$ python3 -q
>>> import numpy as np
>>> import numpy.linalg as la
>>> np.set_printoptions(precision=2, suppress=True, linewidth=200, legacy="1.25")
>>> rnd = lambda a: np.round(a, 2) + 0
>>> M = np.loadtxt("layer17.csv", delimiter=",")
>>> print(M)
[[ 8.  0.  0.  0.  0.  0.  0.]
 [-9.  1.  0.  0.  0.  0.  0.]
 [ 6.  5. -5.  0.  0.  0.  0.]
 [-3.  8.  2.  1.  0.  0.  0.]
 [-5. -2. -8. -3.  0.  0.  0.]
 [ 2.  0. -9.  5. -2.  8.  0.]
 [-5.  2. -7.  4. -6.  3.  7.]]
>>> f, g = M[6], M[3]
>>> f @ f
188.0
>>> print(f @ g)
21.0
>>> pr = (f @ g) / (f @ f) * f
>>> la.matrix_rank(np.outer(f, g))
1
>>> print(np.outer(f, g))
[[ 15. -40. -10.  -5.  -0.  -0.  -0.]
 [ -6.  16.   4.   2.   0.   0.   0.]
 [ 21. -56. -14.  -7.  -0.  -0.  -0.]
 [-12.  32.   8.   4.   0.   0.   0.]
 [ 18. -48. -12.  -6.  -0.  -0.  -0.]
 [ -9.  24.   6.   3.   0.   0.   0.]
 [-21.  56.  14.   7.   0.   0.   0.]]
>>> (g - pr) @ f
0.0
>>> rnd(pr)
array([-0.56,  0.22, -0.78,  0.45, -0.67,  0.34,  0.78])
>>> rank = la.matrix_rank(M)
>>> rank
6
>>> null = la.svd(M)[2][rank:].T
>>> rnd(null @ null.T)
array([[0.  , 0.  , 0.  , 0.  , 0.  , 0.  , 0.  ],
       [0.  , 0.  , 0.  , 0.  , 0.  , 0.  , 0.  ],
       [0.  , 0.  , 0.  , 0.  , 0.  , 0.  , 0.  ],
       [0.  , 0.  , 0.  , 0.  , 0.  , 0.  , 0.  ],
       [0.  , 0.  , 0.  , 0.  , 0.62, 0.15, 0.46],
       [0.  , 0.  , 0.  , 0.  , 0.15, 0.04, 0.12],
       [0.  , 0.  , 0.  , 0.  , 0.46, 0.12, 0.35]])
>>> null.shape
(7, 1)
>>> print(la.matrix_rank(M.T @ M), la.matrix_rank(M @ M.T))
6 6
>>> print([int(la.matrix_rank(M[:, :j + 1])) for j in range(7)])
[1, 2, 3, 4, 5, 6, 6]
>>> rnd(null[:, 0] / null[np.abs(null[:, 0]).round(6).argmax(), 0])
array([0.  , 0.  , 0.  , 0.  , 1.  , 0.25, 0.75])
>>> rnd(la.matrix_power(M, 4))
array([[  4096.,      0.,      0.,      0.,      0.,      0.,      0.],
       [ -5265.,      1.,      0.,      0.,      0.,      0.,      0.],
       [  -783.,   -520.,    625.,      0.,      0.,      0.,      0.],
       [ -7545.,    212.,   -208.,      1.,      0.,      0.,      0.],
       [   785.,   -824.,    874.,     -3.,      0.,      0.,      0.],
       [ -6809.,   2337.,  -1041.,   3363.,  -1024.,   4096.,      0.],
       [-18915.,   5763.,  -1087.,   5689.,  -3072.,   5085.,   2401.]])
>>> (M + M.T) / 2
array([[ 8. , -4.5,  3. , -1.5, -2.5,  1. , -2.5],
       [-4.5,  1. ,  2.5,  4. , -1. ,  0. ,  1. ],
       [ 3. ,  2.5, -5. ,  1. , -4. , -4.5, -3.5],
       [-1.5,  4. ,  1. ,  1. , -1.5,  2.5,  2. ],
       [-2.5, -1. , -4. , -1.5,  0. , -1. , -3. ],
       [ 1. ,  0. , -4.5,  2.5, -1. ,  8. ,  1.5],
       [-2.5,  1. , -3.5,  2. , -3. ,  1.5,  7. ]])
>>> M @ M
array([[  64.,    0.,    0.,    0.,    0.,    0.,    0.],
       [ -81.,    1.,    0.,    0.,    0.,    0.,    0.],
       [ -27.,  -20.,   25.,    0.,    0.,    0.,    0.],
       [ -87.,   26.,   -8.,    1.,    0.,    0.,    0.],
       [ -61.,  -66.,   34.,   -3.,    0.,    0.,    0.],
       [ -27.,   -1.,   -1.,   51.,  -16.,   64.,    0.],
       [-111.,   25.,   15.,   65.,  -48.,   45.,   49.]])
>>> np.trace(M)
20.0
>>> rnd(np.abs(la.eigvals(M)).max())
8.0
